% ipython --no-banner

In [1]: import numpy as np

In [2]: np.set_printoptions(suppress=True, linewidth=120)

In [3]: rd = lambda a: np.round(a, 2) + 0

In [4]: data = np.array([[1, 1, 1, 1, 1, 1, 1, 1],
   ...:     [1, -1, -1, 1, 1, -1, -1, 1],
   ...:     [1, -1, -1, 1, -1, 1, 1, -1]])

In [5]: T = np.stack([data, -3 * data, data[::-1]])

In [6]: np.linalg.matrix_rank(T.reshape(3, -1))
Out[6]: np.int64(2)

In [7]: print(T.sum(axis=0))
[[-1 -3 -3 -1 -3 -1 -1 -3]
 [-1  1  1 -1 -1  1  1 -1]
 [-1  3  3 -1  3 -1 -1  3]]

In [8]: np.einsum("bij,cij->bc", T, T)
Out[8]: 
array([[ 24, -72,   8],
       [-72, 216, -24],
       [  8, -24,  24]])

In [9]: rng = np.random.default_rng(642)

In [10]: m1 = np.triu(rng.random((9, 9)) < 0.3, 1).astype(int)

In [11]: m1 = m1 + m1.T

In [12]: m1
Out[12]: 
array([[0, 0, 1, 1, 1, 0, 1, 0, 1],
       [0, 0, 0, 1, 0, 0, 0, 0, 0],
       [1, 0, 0, 1, 1, 0, 0, 0, 0],
       [1, 1, 1, 0, 1, 0, 0, 1, 1],
       [1, 0, 1, 1, 0, 0, 0, 0, 1],
       [0, 0, 0, 0, 0, 0, 1, 1, 0],
       [1, 0, 0, 0, 0, 1, 0, 0, 0],
       [0, 0, 0, 1, 0, 1, 0, 0, 0],
       [1, 0, 0, 1, 1, 0, 0, 0, 0]])

In [13]: rk = np.linalg.matrix_rank(m1)

In [14]: rk
Out[14]: np.int64(8)

In [15]: ns = np.linalg.svd(m1)[2][rk:].T

In [16]: print([int(np.linalg.matrix_rank(m1[:i])) for i in range(1, len(m1) + 1)])
[1, 2, 3, 4, 5, 6, 7, 8, 8]

In [17]: rd(ns[:, 0] / ns[np.abs(ns[:, 0]).round(6).argmax(), 0])
Out[17]: array([ 0.,  0.,  1.,  0.,  0.,  0.,  0.,  0., -1.])

In [18]: ns.shape
Out[18]: (9, 1)

In [19]: print([int(np.linalg.matrix_rank(m1[:, :j + 1])) for j in range(9)])
[1, 2, 3, 4, 5, 6, 7, 8, 8]

In [20]: arr = np.load("sample7.npy")

In [21]: print(arr)
[[ 0  0  4]
 [ 0 15  8]
 [ 0  3  2]
 [ 2  0  0]
 [ 6  0  0]
 [ 6  0  0]
 [ 0  3  6]
 [ 0  6  6]
 [ 0  9  4]
 [ 6  0  0]
 [ 0  6  8]
 [ 4  0  0]
 [ 0  0  4]
 [ 0 15  6]
 [ 0 18  8]
 [ 0 15  6]
 [ 4  0  0]
 [ 2  6  0]
 [ 6  0  0]
 [ 0 12  8]
 [ 0  6  6]
 [ 2  0  0]
 [ 0  9  8]
 [ 0  6  6]
 [ 0  0  4]
 [ 0  9  8]
 [ 0 12  6]
 [ 0  0  4]
 [ 6  0  0]
 [ 2  0  0]]

In [22]: idx = arr[:, 1] > np.median(arr[:, 1])

In [23]: f = arr[idx].mean(axis=0) - arr[~idx].mean(axis=0)

In [24]: rd((((arr - arr.mean(axis=0)) @ f > 0) == idx).mean())
Out[24]: np.float64(0.97)

In [25]: rd(f)
Out[25]: array([-2.61,  9.91,  4.79])

In [26]: print(idx.astype(int))
[0 1 0 0 0 0 0 1 1 0 1 0 0 1 1 1 0 1 0 1 1 0 1 1 0 1 1 0 0 0]

In [27]: print(np.unravel_index(np.abs(data).argmax(), data.shape))
(np.int64(0), np.int64(0))

In [28]: rd(np.linalg.svd(data, compute_uv=False))
Out[28]: array([2.83, 2.83, 2.83])

In [29]: np.diff(data, axis=0)
Out[29]: 
array([[ 0, -2, -2,  0,  0, -2, -2,  0],
       [ 0,  0,  0,  0, -2,  2,  2, -2]])

In [30]: data.shape
Out[30]: (3, 8)

In [31]: print(rd(data.mean(axis=0)))
[ 1.   -0.33 -0.33  1.    0.33  0.33  0.33  0.33]

In [32]: data - data[0]
Out[32]: 
array([[ 0,  0,  0,  0,  0,  0,  0,  0],
       [ 0, -2, -2,  0,  0, -2, -2,  0],
       [ 0, -2, -2,  0, -2,  0,  0, -2]])

In [33]: data.sum(axis=0)
Out[33]: array([ 3, -1, -1,  3,  1,  1,  1,  1])

In [34]: np.zeros(3, 8)
Traceback (most recent call last):
  Cell In[34], line 1
    np.zeros(3, 8)
TypeError: Cannot interpret '8' as a data type


In [35]: hat = arr @ np.linalg.solve(arr.T @ arr, arr.T)

In [36]: rd(np.linalg.eigvalsh(hat))
Out[36]: 
array([0., 0., 0., 0., 0., 0., 0., 0., 0., 0., 0., 0., 0., 0., 0., 0., 0., 0., 0., 0., 0., 0., 0., 0., 0., 0., 0., 1.,
       1., 1.])

In [37]: np.allclose(hat @ hat, hat)
Out[37]: True

In [38]: rd(hat @ arr[:, 1])
Out[38]: 
array([ 0., 15.,  3.,  0.,  0.,  0.,  3.,  6.,  9.,  0.,  6.,  0.,  0., 15., 18., 15.,  0.,  6.,  0., 12.,  6.,  0.,
        9.,  6.,  0.,  9., 12.,  0.,  0.,  0.])

In [39]: rd(np.diag(hat))
Out[39]: 
array([0.09, 0.13, 0.01, 0.02, 0.16, 0.16, 0.11, 0.06, 0.05, 0.16, 0.14, 0.07, 0.09, 0.16, 0.21, 0.16, 0.07, 0.1 ,
       0.16, 0.09, 0.06, 0.02, 0.1 , 0.06, 0.09, 0.1 , 0.09, 0.09, 0.16, 0.02])

In [40]: basis = arr[[2, 11]].astype(float)

In [41]: for _ in range(6):
    ...:     idx = np.linalg.norm(arr[:, None] - basis, axis=-1).argmin(axis=1)
    ...:     basis = np.array([arr[idx == j].mean(axis=0) for j in range(2)])
    ...: 

In [42]: idx
Out[42]: array([1, 0, 1, 1, 1, 1, 1, 0, 0, 1, 0, 1, 1, 0, 0, 0, 1, 1, 1, 0, 0, 1, 0, 0, 1, 0, 0, 1, 1, 1])

In [43]: rd(basis[1] - basis[0])
Out[43]: array([ 2.71, -9.91, -5.36])

In [44]: rd(basis)
Out[44]: 
array([[ 0.  , 10.62,  6.77],
       [ 2.71,  0.71,  1.41]])

In [45]: np.abs(basis[1] - basis[0]).argmax()
Out[45]: np.int64(1)

In [46]: Xc = arr - arr.mean(axis=0)

In [47]: Uu, sv, VT = np.linalg.svd(Xc, full_matrices=False)

In [48]: rd(Xc.mean(axis=0))
Out[48]: array([0., 0., 0.])

In [49]: print(np.linalg.matrix_rank(Xc))
3

In [50]: np.abs(VT[0]).argmax()
Out[50]: np.int64(1)

In [51]: np.abs(Uu[:, 0]).argmax()
Out[51]: np.int64(14)

In [52]: rd(np.abs(VT[-1]))
Out[52]: array([0.73, 0.12, 0.67])

In [53]: print(rd(sv ** 2 / (sv ** 2).sum()))
[0.86 0.11 0.03]

In [54]: np.searchsorted(np.cumsum(sv ** 2) / (sv ** 2).sum(), 0.9) + 1
Out[54]: np.int64(2)

In [55]: mat = np.array([[1, 0, 0, 0, 0, 0],
    ...:     [-2, 1, 0, 0, 0, 0],
    ...:     [1, -1, 1, 0, 0, 0],
    ...:     [-3, 0, 2, 1, 0, 0],
    ...:     [2, 0, -3, 3, 1, 0],
    ...:     [3, 1, -3, 3, 2, 1]])

In [56]: mat
Out[56]: 
array([[ 1,  0,  0,  0,  0,  0],
       [-2,  1,  0,  0,  0,  0],
       [ 1, -1,  1,  0,  0,  0],
       [-3,  0,  2,  1,  0,  0],
       [ 2,  0, -3,  3,  1,  0],
       [ 3,  1, -3,  3,  2,  1]])

In [57]: f, g = mat[0], mat[3]

In [58]: f @ f
Out[58]: np.int64(1)

In [59]: pr = (f @ g) / (f @ f) * f

In [60]: (g - pr) @ f
Out[60]: np.float64(0.0)

In [61]: print(np.linalg.matrix_rank(np.outer(f, g)))
1

In [62]: out = np.array([[2], [-4], [-3], [-4]])

In [63]: basis = np.array([[0, -2, 1, -2, -3, 1, -3, -3]])

In [64]: F = out @ basis + 0.02 * rng.normal(size=(4, 8))

In [65]: print(rd(F))
[[-0.03 -4.02  2.01 -4.02 -6.    1.99 -6.01 -5.96]
 [ 0.01  8.01 -3.99  8.02 11.99 -4.01 12.   12.  ]
 [ 0.02  5.99 -3.    6.01  8.99 -2.99  9.01  9.  ]
 [ 0.04  8.01 -4.02  8.   12.   -4.04 12.02 12.  ]]

In [66]: rd(np.linalg.norm(F, 2) / np.linalg.norm(F))
Out[66]: np.float64(1.0)

In [67]: np.argsort(-np.linalg.norm(F, axis=0).round(6), kind="stable")[:3]
Out[67]: array([6, 7, 4])

In [68]: [round(float(x), 2) for x in np.linalg.svd(F, compute_uv=False)[:3]]
Out[68]: [40.82, 0.05, 0.05]

In [69]: np.linalg.cond(F) > 100
Out[69]: np.True_

In [70]: out = F + rng.integers(-2, 3, (4, 1)) @ rng.integers(-2, 3, (1, 8))

In [71]: rd(out)
Out[71]: 
array([[-0.03, -4.02,  2.01, -4.02, -6.  ,  1.99, -6.01, -5.96],
       [ 1.01,  9.01, -3.99,  8.02, 10.99, -5.01, 11.  , 11.  ],
       [-0.98,  4.99, -3.  ,  6.01,  9.99, -1.99, 10.01, 10.  ],
       [-0.96,  7.01, -4.02,  8.  , 13.  , -3.04, 13.02, 13.  ]])

In [72]: print(rd(np.linalg.svd(out - F, compute_uv=False)))
[4.24 0.   0.   0.  ]

In [73]: np.linalg.matrix_rank(out - F, tol=1e-8)
Out[73]: np.int64(1)

In [74]: np.abs(out - F).sum(axis=1)
Out[74]: array([0., 6., 6., 6.])

In [75]: out - F
Out[75]: 
array([[ 0.,  0.,  0.,  0.,  0.,  0.,  0.,  0.],
       [ 1.,  1.,  0.,  0., -1., -1., -1., -1.],
       [-1., -1.,  0.,  0.,  1.,  1.,  1.,  1.],
       [-1., -1.,  0.,  0.,  1.,  1.,  1.,  1.]])

In [76]: np.argsort(-np.linalg.norm(out, axis=0).round(6), kind="stable")[:3]
Out[76]: array([6, 7, 4])

In [77]: [round(float(x), 2) for x in np.linalg.svd(out, compute_uv=False)[:3]]
Out[77]: [41.31, 3.7, 0.05]

In [78]: rd(np.linalg.norm(out, 2) / np.linalg.norm(out))
Out[78]: np.float64(1.0)

In [79]: np.linalg.matrix_rank(out, rtol=0.1)
Out[79]: np.int64(1)

In [80]: x = np.array([-2, -1, -1, 0, -1, -2, 0, -2])

In [81]: a = np.maximum(F @ x, 0)

In [82]: print(rd(F.T @ a))
[ -0.47 -64.51  32.16 -64.49 -96.21  31.88 -96.32 -95.56]

In [83]: rd(a)
Out[83]: array([16.03,  0.  ,  0.  ,  0.  ])

In [84]: out = np.array([[-2, -2, -2],
    ...:     [-1, -1, 0],
    ...:     [-2, 1, 1],
    ...:     [1, -2, 2],
    ...:     [-2, 2, -1],
    ...:     [0, 2, 1],
    ...:     [2, 1, -2],
    ...:     [0, -1, 0]])

In [85]: rd(np.einsum("ij->j", F))
Out[85]: array([ 0.04, 17.98, -9.  , 18.01, 26.98, -9.05, 27.02, 27.05])

In [86]: print(rd(out.T @ F.T))
[[ -3.97   7.98   6.01   8.  ]
 [  6.06 -12.08  -9.07 -12.18]
 [ 14.03 -27.96 -21.01 -28.18]]

In [87]: np.linalg.matrix_rank(F @ out)
Out[87]: np.int64(3)

In [88]: rd(np.einsum("ik,kj->ji", F, out))
Out[88]: 
array([[ -3.97,   7.98,   6.01,   8.  ],
       [  6.06, -12.08,  -9.07, -12.18],
       [ 14.03, -27.96, -21.01, -28.18]])

In [89]: rd(np.einsum("ik,kj->ij", F, out))
Out[89]: 
array([[ -3.97,   6.06,  14.03],
       [  7.98, -12.08, -27.96],
       [  6.01,  -9.07, -21.01],
       [  8.  , -12.18, -28.18]])

In [90]: rd(F @ out)
Out[90]: 
array([[ -3.97,   6.06,  14.03],
       [  7.98, -12.08, -27.96],
       [  6.01,  -9.07, -21.01],
       [  8.  , -12.18, -28.18]])

In [91]: np.vstack([F, out.T]).shape
Out[91]: (7, 8)

In [92]: print(np.linalg.matrix_rank(np.vstack([F, out.T])))
7

In [93]: basis = np.array([[1, 2, 3, 2, 3, 2], [2, -1, 0, 1, -1, 3], [-2, 2, 3, -3, -1, -1]])

In [94]: feats = rng.normal(size=(15, 3)) @ basis + np.array([0, 0, 1, 0, 2, 3])

In [95]: rd(feats)
Out[95]: 
array([[-5.93,  3.99,  4.83, -6.12,  1.47, -3.09],
       [-1.47,  1.83,  2.18,  0.12,  4.52,  0.88],
       [-1.78,  8.24, 12.17,  0.12,  8.73,  4.16],
       [ 2.45, -3.23, -2.03,  0.93, -0.85,  5.65],
       [-0.12, -2.4 , -3.34,  0.48,  1.25,  0.93],
       [-2.21,  0.76,  1.27, -2.3 ,  1.33,  0.3 ],
       [-2.03,  0.24,  2.39, -4.84, -2.46,  2.12],
       [-1.68, -4.83, -7.11, -2.37, -2.65, -1.95],
       [ 3.78, -1.52, -2.33,  7.58,  7.77,  4.97],
       [ 0.95,  1.59,  4.  ,  0.97,  3.44,  5.35],
       [ 0.67, -2.46, -2.28,  0.12,  0.07,  2.85],
       [ 0.44, -2.09, -1.99,  0.17,  0.57,  2.54],
       [-6.76,  4.78,  6.21, -7.66,  0.65, -3.33],
       [-5.24,  1.42,  1.3 , -5.87, -0.37, -3.36],
       [-2.41,  5.67,  7.41, -0.05,  7.46,  1.33]])

In [96]: rk = np.linalg.matrix_rank(feats)

In [97]: rk
Out[97]: np.int64(4)

In [98]: ns = np.linalg.svd(feats)[2][rk:].T

In [99]: np.allclose(feats @ ns, 0)
Out[99]: True
